$ python3 -q
>>> import numpy as np
>>> from numpy import linalg as LA
>>> np.set_printoptions(suppress=True, linewidth=160)
>>> K = 2 * np.eye(8) + np.eye(8, k=1)
>>> K
array([[2., 1., 0., 0., 0., 0., 0., 0.],
       [0., 2., 1., 0., 0., 0., 0., 0.],
       [0., 0., 2., 1., 0., 0., 0., 0.],
       [0., 0., 0., 2., 1., 0., 0., 0.],
       [0., 0., 0., 0., 2., 1., 0., 0.],
       [0., 0., 0., 0., 0., 2., 1., 0.],
       [0., 0., 0., 0., 0., 0., 2., 1.],
       [0., 0., 0., 0., 0., 0., 0., 2.]])
>>> other = K / np.sqrt((K ** 2).mean(axis=1, keepdims=True))
>>> LA.matrix_rank(K - K.mean(axis=1, keepdims=True))
np.int64(7)
>>> other[7].round(2)
array([0.  , 0.  , 0.  , 0.  , 0.  , 0.  , 0.  , 2.83])
>>> np.round(LA.norm(other, axis=1), 2)
array([2.83, 2.83, 2.83, 2.83, 2.83, 2.83, 2.83, 2.83])
>>> vec = np.array([4, -2, -3, -2, 1, 3, 2, 3])
>>> y = K @ vec
>>> y
array([ 6., -7., -8., -3.,  5.,  8.,  7.,  6.])
>>> np.round(LA.solve(K, y), 2)
array([ 4., -2., -3., -2.,  1.,  3.,  2.,  3.])
>>> np.round(np.sort(LA.eigvals(K)), 2)
array([2., 2., 2., 2., 2., 2., 2., 2.])
>>> K @ K
array([[4., 4., 1., 0., 0., 0., 0., 0.],
       [0., 4., 4., 1., 0., 0., 0., 0.],
       [0., 0., 4., 4., 1., 0., 0., 0.],
       [0., 0., 0., 4., 4., 1., 0., 0.],
       [0., 0., 0., 0., 4., 4., 1., 0.],
       [0., 0., 0., 0., 0., 4., 4., 1.],
       [0., 0., 0., 0., 0., 0., 4., 4.],
       [0., 0., 0., 0., 0., 0., 0., 4.]])
>>> A = np.load("sample11.npy")
>>> A.round(2)
array([[1.  , 0.  , 0.  , 0.  , 0.  , 0.  , 0.  , 0.  , 0.  ],
       [0.  , 0.5 , 0.5 , 0.  , 0.  , 0.  , 0.  , 0.  , 0.  ],
       [0.  , 0.  , 0.2 , 0.  , 0.  , 0.2 , 0.2 , 0.2 , 0.2 ],
       [0.25, 0.  , 0.  , 0.25, 0.  , 0.  , 0.  , 0.25, 0.25],
       [0.  , 0.  , 0.  , 0.  , 0.67, 0.  , 0.33, 0.  , 0.  ],
       [0.  , 0.  , 0.25, 0.  , 0.  , 0.25, 0.  , 0.25, 0.25],
       [0.  , 0.33, 0.  , 0.  , 0.  , 0.  , 0.67, 0.  , 0.  ],
       [0.  , 0.  , 0.33, 0.  , 0.  , 0.  , 0.33, 0.33, 0.  ],
       [0.  , 0.  , 0.  , 0.  , 0.  , 0.25, 0.  , 0.25, 0.5 ]])
>>> other = A / np.sqrt((A ** 2).mean(axis=1, keepdims=True))
>>> LA.matrix_rank(A - A.mean(axis=1, keepdims=True))
np.int64(8)
>>> np.round(A - A.mean(axis=1, keepdims=True), 2)
array([[ 0.89, -0.11, -0.11, -0.11, -0.11, -0.11, -0.11, -0.11, -0.11],
       [-0.11,  0.39,  0.39, -0.11, -0.11, -0.11, -0.11, -0.11, -0.11],
       [-0.11, -0.11,  0.09, -0.11, -0.11,  0.09,  0.09,  0.09,  0.09],
       [ 0.14, -0.11, -0.11,  0.14, -0.11, -0.11, -0.11,  0.14,  0.14],
       [-0.11, -0.11, -0.11, -0.11,  0.56, -0.11,  0.22, -0.11, -0.11],
       [-0.11, -0.11,  0.14, -0.11, -0.11,  0.14, -0.11,  0.14,  0.14],
       [-0.11,  0.22, -0.11, -0.11, -0.11, -0.11,  0.56, -0.11, -0.11],
       [-0.11, -0.11,  0.22, -0.11, -0.11, -0.11,  0.22,  0.22, -0.11],
       [-0.11, -0.11, -0.11, -0.11, -0.11,  0.14, -0.11,  0.14,  0.39]])
>>> other[7].round(2)
array([0.  , 0.  , 1.73, 0.  , 0.  , 0.  , 1.73, 1.73, 0.  ])
